In [1]: import numpy as np

In [2]: import numpy.linalg as la

In [3]: np.set_printoptions(precision=3, suppress=True, linewidth=140)

In [4]: M2 = np.array([[0, 0], [0, 1], [1, 2]])

In [5]: cent = np.array([[2, 2, -3], [-3, 3, 2]])

In [6]: rng = np.random.default_rng(31)

In [7]: arr = M2 @ cent + 0.3 * rng.normal(size=(3, 3))

In [8]: arr
Out[8]: 
array([[-0.119,  0.079,  0.182],
       [-3.292,  3.23 ,  2.077],
       [-3.765,  8.082,  1.349]])

In [9]: idx = rng.permutation(3)

In [10]: idx
Out[10]: array([0, 2, 1])

In [11]: M2 = arr[idx][:, idx]

In [12]: np.diag(M2)
Out[12]: array([-0.119,  1.349,  3.23 ])

In [13]: round(float(la.det(M2)), 3), round(float(la.det(arr[idx])), 3)
Out[13]: (-1.424, 1.424)

In [14]: Uu, sv, Vt = la.svd(arr)

In [15]: sv
Out[15]: array([10.163,  1.91 ,  0.073])

In [16]: M2 = Uu[:, :2] @ np.diag(sv[:2]) @ Vt[:2]

In [17]: round(np.abs(arr - M2).max(), 3)
Out[17]: np.float64(0.054)

In [18]: round(la.norm(arr - M2, 2), 3), round(sv[2], 3)
Out[18]: (np.float64(0.073), np.float64(0.073))

In [19]: idx = rng.permutation(3)

In [20]: M2 = arr[:, idx] * rng.choice([-1, 1], 3)

In [21]: M2
Out[21]: 
array([[0.079, 0.182, 0.119],
       [3.23 , 2.077, 3.292],
       [8.082, 1.349, 3.765]])

In [22]: Uu, _, Vt = la.svd(arr.T @ M2)

In [23]: np.round(Uu @ Vt, 3) + 0
Out[23]: 
array([[ 0.,  0., -1.],
       [ 1.,  0.,  0.],
       [ 0.,  1.,  0.]])

In [24]: idx
Out[24]: array([1, 2, 0])

In [25]: J = np.array([[1, 15, 15, -6], [-6, 22, 22, -5], [-14, 14, 14, 2]])

In [26]: Uu, sv, Vt = la.svd(J)

In [27]: sv.round(3) + 0
Out[27]: array([44.214, 12.376,  0.   ])

In [28]: M2 = Uu[:, :2] @ np.diag(sv[:2]) @ Vt[:2]

In [29]: round(float(np.abs(J - M2).max()), 3)
Out[29]: 0.0

In [30]: la.matrix_rank(J, rtol=0.05)
Out[30]: np.int64(2)

In [31]: round(la.norm(J - M2, 2), 3), round(float(sv[2]), 3)
Out[31]: (np.float64(0.0), 0.0)

In [32]: M2
Out[32]: 
array([[  1.,  15.,  15.,  -6.],
       [ -6.,  22.,  22.,  -5.],
       [-14.,  14.,  14.,   2.]])

In [33]: la.matrix_rank(M2)
Out[33]: np.int64(2)

In [34]: data = np.load("mat.npy")

In [35]: data
Out[35]: 
array([[-0.1  ,  1.4  ,  0.7  ],
       [ 1.   , -1.4  , -0.3  ],
       [ 0.8  ,  0.9  , -0.1  ],
       [ 0.987, -1.417, -0.25 ]])

In [36]: q, vecs = la.qr(arr[:, :2])[0], la.qr(arr[:, 2:])[0]

In [37]: sv = la.svd(q.T @ vecs, compute_uv=False)

In [38]: sv
Out[38]: array([0.999])

In [39]: round(float(la.norm(q @ q.T - vecs @ vecs.T, 2)), 3)
Out[39]: 1.0

In [40]: (sv > 0.9).sum()
Out[40]: np.int64(1)

In [41]: q, R = la.qr(data)

In [42]: q.shape, R.shape
Out[42]: ((4, 3), (3, 3))

In [43]: round(abs(R[0, 0]), 3), np.round(la.norm(data[:, 0]), 3)
Out[43]: (np.float64(1.62), np.float64(1.62))

In [44]: round(np.trace(q @ q.T), 3)
Out[44]: np.float64(3.0)

In [45]: q @ R
Out[45]: 
array([[-0.1  ,  1.4  ,  0.7  ],
       [ 1.   , -1.4  , -0.3  ],
       [ 0.8  ,  0.9  , -0.1  ],
       [ 0.987, -1.417, -0.25 ]])

In [46]: theta = np.radians(113)

In [47]: R = np.eye(3)

In [48]: R[1, 1] = R[0, 0] = np.cos(theta)

In [49]: R[1, 0], R[0, 1] = -np.sin(theta), np.sin(theta)

In [50]: R
Out[50]: 
array([[-0.391,  0.921,  0.   ],
       [-0.921, -0.391,  0.   ],
       [ 0.   ,  0.   ,  1.   ]])

In [51]: M2 = data @ R.T

In [52]: M2
Out[52]: 
array([[ 1.328, -0.455,  0.7  ],
       [-1.679, -0.373, -0.3  ],
       [ 0.516, -1.088, -0.1  ],
       [-1.69 , -0.355, -0.25 ]])

In [53]: round(float(la.det(R)), 3), round(np.trace(R), 3)
Out[53]: (1.0, np.float64(0.219))
